$ ipython --no-banner

In [1]: import numpy as np

In [2]: from numpy import linalg as LA

In [3]: np.set_printoptions(precision=1, suppress=True, linewidth=140)

In [4]: m1 = np.load("block18.npy")

In [5]: m1
Out[5]: 
array([[ 3,  4,  5,  6,  7,  8],
       [ 9, 10, 11, 12, 13, 14],
       [15, 16, 17, 18, 19, 20]])

In [6]: LA.lstsq(m1[:-1].T, m1[-1])[2]
Out[6]: np.int32(2)

In [7]: np.unique(m1.round(6), axis=0).shape
Out[7]: (3, 6)

In [8]: np.abs(np.diag(LA.qr(m1)[1])) > 1e-9
Out[8]: array([ True,  True, False])

In [9]: np.allclose(m1[:-1].T @ LA.lstsq(m1[:-1].T, m1[-1])[0], m1[-1])
Out[9]: True

In [10]: round(float(np.trace(LA.pinv(m1) @ m1)), 1)
Out[10]: 2.0

In [11]: other = m1[0, 0] * m1[1:] - np.outer(m1[1:, 0], m1[0])

In [12]: other
Out[12]: 
array([[  0,  -6, -12, -18, -24, -30],
       [  0, -12, -24, -36, -48, -60]])

In [13]: np.flatnonzero(~other.round(6).any(axis=1))
Out[13]: array([], dtype=int64)

In [14]: LA.matrix_rank(other), LA.matrix_rank(m1)
Out[14]: (np.int64(1), np.int64(2))

In [15]: feats = np.load("layer16.npy")

In [16]: feats
Out[16]: 
array([[ 1,  0,  0,  0,  0,  0],
       [ 0, -2,  0,  0,  0,  0],
       [ 0,  0,  0,  0,  0,  0],
       [ 0,  0,  0, -2,  0,  0],
       [ 0,  0,  0,  0,  0,  0],
       [ 0,  0,  0,  0,  0,  2]])

In [17]: # null space of dimension 2

In [18]: (LA.matrix_power((feats != 0) + (feats.T != 0) + np.eye(6), 6) > 0).astype(int)
Out[18]: 
array([[1, 0, 0, 0, 0, 0],
       [0, 1, 0, 0, 0, 0],
       [0, 0, 1, 0, 0, 0],
       [0, 0, 0, 1, 0, 0],
       [0, 0, 0, 0, 1, 0],
       [0, 0, 0, 0, 0, 1]])

In [19]: np.round(LA.det(feats), 1)
Out[19]: np.float64(0.0)

In [20]: (feats != 0).astype(int)
Out[20]: 
array([[1, 0, 0, 0, 0, 0],
       [0, 1, 0, 0, 0, 0],
       [0, 0, 0, 0, 0, 0],
       [0, 0, 0, 1, 0, 0],
       [0, 0, 0, 0, 0, 0],
       [0, 0, 0, 0, 0, 1]])

In [21]: np.sort(LA.eigvals(feats).real)
Out[21]: array([-2., -2.,  0.,  0.,  1.,  2.])

In [22]: np.flatnonzero(LA.matrix_power((feats != 0) + (feats.T != 0) + np.eye(6), 6)[2])
Out[22]: array([2])

In [23]: A = np.load("case14.npy")

In [24]: A
Out[24]: 
array([[ 1.4,  2.8,  3.4,  0.1,  1.7],
       [ 0.8,  2.5,  2.8,  0.2,  2.1],
       [ 1.2,  2.4,  3.3, -0.3,  2.1],
       [ 0.8,  3.4,  4. , -0.3,  2.3],
       [ 0.7,  2.6,  3.2,  0.3,  2.1],
       [ 1. ,  3.1,  3. ,  0. ,  1.6],
       [ 1. ,  2.7,  3.1, -0.2,  2.3],
       [ 0.9,  0.1,  0.1,  2. ,  2.9],
       [ 1. ,  0.5,  0.4,  1.7,  2.6],
       [ 0.7, -0.4, -0.4,  1.7,  3.1],
       [ 1.2, -0.2, -0.2,  1.9,  3.1],
       [ 0.9, -0.2, -0.3,  2.2,  2.9],
       [ 1.2,  0.1, -0.1,  2.3,  2.1],
       [ 1.3,  0.2,  0.4,  1.9,  2.9]])

In [25]: LA.cond(m1) > 100
Out[25]: np.True_

In [26]: [round(float(x), 1) for x in LA.svd(m1, compute_uv=False)[:3]]
Out[26]: [53.5, 2.8, 0.0]

In [27]: LA.matrix_rank(m1, rtol=0.1)
Out[27]: np.int64(1)

In [28]: np.argsort(-LA.norm(m1, axis=0).round(6), kind="stable")[:3]
Out[28]: array([5, 4, 3])

In [29]: rank = LA.matrix_rank(m1)

In [30]: rank
Out[30]: np.int64(2)

In [31]: ns = LA.svd(m1)[2][rank:].T

In [32]: [int(LA.matrix_rank(np.delete(m1, i, axis=0))) for i in range(3)]
Out[32]: [2, 2, 2]

In [33]: ns.shape
Out[33]: (6, 4)

In [34]: np.round(m1 @ ns, 1) + 0
Out[34]: 
array([[0., 0., 0., 0.],
       [0., 0., 0., 0.],
       [0., 0., 0., 0.]])

In [35]: Ac = A - A.mean(axis=0)

In [36]: V = LA.svd(Ac)[2][:2]

In [37]: other = Ac - Ac @ V.T @ V

In [38]: np.diag(V.T @ V)
Out[38]: array([0.1, 0.4, 0.5, 0.4, 0.7])

In [39]: np.round(LA.norm(other) / LA.norm(Ac), 1)
Out[39]: np.float64(0.1)

In [40]: Q, V = LA.qr(A[:, :1])[0], LA.qr(A[:, 1:])[0]

In [41]: sig = LA.svd(Q.T @ V, compute_uv=False)

In [42]: (sig > 0.9).sum()
Out[42]: np.int64(1)

In [43]: np.degrees(np.arccos(sig.clip(0, 1)))
Out[43]: array([12.3])

In [44]: np.round(LA.norm(Q @ Q.T - V @ V.T, 2), 1)
Out[44]: np.float64(1.0)

In [45]: Ac = A - A.mean(axis=1)
Traceback (most recent call last):
  Cell In[45], line 1
    Ac = A - A.mean(axis=1)
ValueError: operands could not be broadcast together with shapes (14,5) (14,) 


In [46]: Ac = A - A.mean(axis=0)

In [47]: U, sig, VT = LA.svd(Ac, full_matrices=False)

In [48]: sig
Out[48]: array([9.1, 1.3, 0.8, 0.7, 0.4])

In [49]: np.searchsorted(np.cumsum(sig ** 2) / (sig ** 2).sum(), 0.9) + 1
Out[49]: np.int64(1)

In [50]: np.round(VT[0] * np.sign(VT[0, np.abs(VT[0]).argmax()]), 1) + 0
Out[50]: array([ 0. ,  0.6,  0.7, -0.4, -0.2])

In [51]: np.abs(U[:, 0]).argmax()
Out[51]: np.int64(3)

In [52]: np.round(np.abs(VT[-1]), 1) + 0
Out[52]: array([0.4, 0.7, 0.5, 0. , 0.4])

In [53]: np.abs(VT[0]).argmax()
Out[53]: np.int64(2)

In [54]: other = np.array([[1, -4, 2, 1, -3], [5, -2, -2, -1, 0], [4, 0, 3, 3, 5]])

In [55]: data = other.T @ other

In [56]: data
Out[56]: 
array([[ 42, -14,   4,   8,  17],
       [-14,  20,  -4,  -2,  12],
       [  4,  -4,  17,  13,   9],
       [  8,  -2,  13,  11,  12],
       [ 17,  12,   9,  12,  34]])

In [57]: np.round(LA.norm(data, 2) / LA.norm(data), 1)
Out[57]: np.float64(0.8)

In [58]: LA.cond(data) > 100
Out[58]: np.True_

In [59]: np.round(np.abs(LA.eigvals(data)).max(), 1)
Out[59]: np.float64(63.2)

In [60]: np.allclose(data, data.T)
Out[60]: True

In [61]: data.inv()
Traceback (most recent call last):
  Cell In[61], line 1
    data.inv()
AttributeError: 'numpy.ndarray' object has no attribute 'inv'


In [62]: W0 = np.array([[0, 0, 0, 0, 0, 1],
    ...:     [0, 0, 0, 0, 0, 0],
    ...:     [0, 0, 0, 3, 0, 0],
    ...:     [0, 0, 0, 0, 0, 0],
    ...:     [2, 0, 0, 0, 0, 0],
    ...:     [0, 3, 0, 0, 0, 0]])

In [63]: W0 @ LA.pinv(W0) @ W0
Out[63]: 
array([[0., 0., 0., 0., 0., 1.],
       [0., 0., 0., 0., 0., 0.],
       [0., 0., 0., 3., 0., 0.],
       [0., 0., 0., 0., 0., 0.],
       [2., 0., 0., 0., 0., 0.],
       [0., 3., 0., 0., 0., 0.]])

In [64]: np.unique(W0.round(6), axis=0).shape
Out[64]: (5, 6)

In [65]: LA.lstsq(W0[:-1].T, W0[-1])[2]
Out[65]: np.int32(3)

In [66]: round(float(LA.norm(W0, 1)), 1), round(float(LA.norm(W0, np.inf)), 1)
Out[66]: (3.0, 3.0)

In [67]: np.round(LA.norm(W0[2] - W0[5]), 1)
Out[67]: np.float64(4.2)

In [68]: LA.norm(W0, axis=0)
Out[68]: array([2., 3., 0., 3., 0., 1.])

In [69]: LA.norm(W0, axis=1)
Out[69]: array([1., 0., 3., 0., 2., 3.])

In [70]: np.round(LA.norm(W0) ** 2 / LA.norm(W0, 2) ** 2, 1)
Out[70]: np.float64(2.6)

In [71]: np.sort(LA.eigvals(W0).real)
Out[71]: array([0., 0., 0., 0., 0., 0.])

In [72]: np.flatnonzero(LA.matrix_power((W0 != 0) + (W0.T != 0) + np.eye(6), 6)[1])
Out[72]: array([0, 1, 4, 5])

In [73]: W0 @ W0
Out[73]: 
array([[0, 3, 0, 0, 0, 0],
       [0, 0, 0, 0, 0, 0],
       [0, 0, 0, 0, 0, 0],
       [0, 0, 0, 0, 0, 0],
       [0, 0, 0, 0, 0, 2],
       [0, 0, 0, 0, 0, 0]])

In [74]: (LA.matrix_power((W0 != 0) + (W0.T != 0) + np.eye(6), 6) > 0).astype(int)
Out[74]: 
array([[1, 1, 0, 0, 1, 1],
       [1, 1, 0, 0, 1, 1],
       [0, 0, 1, 1, 0, 0],
       [0, 0, 1, 1, 0, 0],
       [1, 1, 0, 0, 1, 1],
       [1, 1, 0, 0, 1, 1]])

In [75]: rng = np.random.default_rng(292)

In [76]: X = np.triu(rng.random((4, 4)) < 0.6, 1).astype(int)

In [77]: X = X + X.T

In [78]: X
Out[78]: 
array([[0, 0, 0, 0],
       [0, 0, 0, 0],
       [0, 0, 0, 1],
       [0, 0, 1, 0]])

In [79]: # symmetric, so the eigenvalues are real

In [80]: d = LA.norm(A[:, None] - A[None], axis=-1)

In [81]: d[:5, :5]
Out[81]: 
array([[0. , 1. , 0.7, 1.3, 0.9],
       [1. , 0. , 0.8, 1.6, 0.4],
       [0.7, 0.8, 0. , 1.3, 0.8],
       [1.3, 1.6, 1.3, 0. , 1.3],
       [0.9, 0.4, 0.8, 1.3, 0. ]])

In [82]: LA.matrix_rank(d ** 2)
Out[82]: np.int64(7)

In [83]: np.sort(np.abs(LA.eigvals(X)))
Out[83]: array([0., 0., 1., 1.])

In [84]: (X + X.T) / 2
Out[84]: 
array([[0., 0., 0., 0.],
       [0., 0., 0., 0.],
       [0., 0., 0., 1.],
       [0., 0., 1., 0.]])

In [85]: np.allclose(X @ X.T, X.T @ X)
Out[85]: True

In [86]: np.trace(X)
Out[86]: np.int64(0)

In [87]: np.allclose(X, X.T)
Out[87]: True

In [88]: X.inv()
Traceback (most recent call last):
  Cell In[88], line 1
    X.inv()
AttributeError: 'numpy.ndarray' object has no attribute 'inv'


In [89]: LA.matrix_power(X, 2)
Out[89]: 
array([[0, 0, 0, 0],
       [0, 0, 0, 0],
       [0, 0, 1, 0],
       [0, 0, 0, 1]])

In [90]: X @ X
Out[90]: 
array([[0, 0, 0, 0],
       [0, 0, 0, 0],
       [0, 0, 1, 0],
       [0, 0, 0, 1]])

In [91]: np.trace(X @ X @ X) // 6
Out[91]: np.int64(0)

In [92]: low = np.diag(X.sum(axis=1)) - X

In [93]: round(LA.det(low[1:, 1:]))
Out[93]: 0

In [94]: low @ np.ones(4)
Out[94]: array([0., 0., 0., 0.])

In [95]: (LA.eigvalsh(low) < 1e-8).sum()
Out[95]: np.int64(3)

In [96]: F = np.load("data.npy")

In [97]: F
Out[97]: 
array([[0., 0., 0., 0., 2., 1.],
       [0., 0., 0., 2., 1., 1.],
       [0., 0., 0., 0., 2., 3.],
       [0., 2., 0., 0., 0., 0.],
       [2., 1., 2., 0., 0., 0.],
       [1., 1., 3., 0., 0., 0.]])

In [98]: # symmetric

In [99]: labels = rng.permutation(6)

In [100]: labels
Out[100]: array([4, 2, 1, 0, 5, 3])

In [101]: other = F[labels][:, labels]

In [102]: np.trace(other)
Out[102]: np.float64(0.0)

In [103]: np.sort(np.abs(LA.eigvals(other)))
Out[103]: array([1. , 1. , 1.9, 1.9, 4.4, 4.4])

In [104]: other
Out[104]: 
array([[0., 2., 1., 2., 0., 0.],
       [2., 0., 0., 0., 3., 0.],
       [1., 0., 0., 0., 1., 2.],
       [2., 0., 0., 0., 1., 0.],
       [0., 3., 1., 1., 0., 0.],
       [0., 0., 2., 0., 0., 0.]])

In [105]: M = np.load("mat.npy")

In [106]: M
Out[106]: 
array([[-5.1,  0.8, -0.9],
       [ 4.5,  1.6, -0.3],
       [-2.1, -0.6, -1.7],
       [ 1.2, -1.5, -1.7],
       [ 0.3, -0.1,  0.7]])

In [107]: other = np.c_[M[:, :2] @ np.array([[1, 0], [1, 1]]), np.array([1, -2, -1, 2, -5])]

In [108]: other
Out[108]: 
array([[-4.3,  0.8,  1. ],
       [ 6.1,  1.6, -2. ],
       [-2.7, -0.6, -1. ],
       [-0.3, -1.5,  2. ],
       [ 0.2, -0.1, -5. ]])

In [109]: np.round(LA.lstsq(M, other[:, 0])[0], 1) + 0
Out[109]: array([1., 1., 0.])

In [110]: LA.matrix_rank(other)
Out[110]: np.int64(3)

In [111]: vec = np.array([-1, 0, 2])

In [112]: rhs = M @ vec

In [113]: rhs
Out[113]: array([ 3.3, -5.1, -1.3, -4.6,  1.1])

In [114]: try:
     ...:     LA.solve(M, rhs)
     ...: except LA.LinAlgError as e:
     ...:     print("failed:", e)
     ...: 
failed: Last 2 dimensions of the array must be square

In [115]: rhs = rhs + 0.3 * rng.normal(size=5)

In [116]: rhs
Out[116]: array([ 3.6, -4.6, -1.4, -4.7,  1.3])

In [117]: beta, *_ = LA.lstsq(M, rhs)

In [118]: [round(float(LA.norm(LA.solve(M.T @ M + lam * np.eye(3), M.T @ rhs))), 2) for lam in (0, 1, 10, 100)]
Out[118]: [2.18, 1.92, 1.06, 0.3]

In [119]: beta.round()
Out[119]: array([-1.,  0.,  2.])

In [120]: Q = M.astype(float).copy()

In [121]: for j in range(3):
     ...:     Q[:, j] -= Q[:, :j] @ (Q[:, :j].T @ Q[:, j])
     ...:     Q[:, j] /= LA.norm(Q[:, j])
     ...: 

In [122]: np.round(Q.T @ Q, 1) + 0
Out[122]: 
array([[1., 0., 0.],
       [0., 1., 0.],
       [0., 0., 1.]])

In [123]: Q.round(1) + 0
Out[123]: 
array([[-0.7,  0.4, -0.3],
       [ 0.6,  0.6, -0.5],
       [-0.3, -0.2, -0.5],
       [ 0.2, -0.7, -0.5],
       [ 0. ,  0. ,  0.3]])

In [124]: other = np.c_[Q[:, :1] @ np.array([[2]]), np.array([5, 1, 5, 4, 1])]

In [125]: other
Out[125]: 
array([[-1.4,  5. ],
       [ 1.2,  1. ],
       [-0.6,  5. ],
       [ 0.3,  4. ],
       [ 0.1,  1. ]])

In [126]: LA.norm(LA.qr(Q)[0].T @ other, axis=0) ** 2 / ((other ** 2).sum(axis=0) + 1e-12)
Out[126]: array([1. , 0.8])
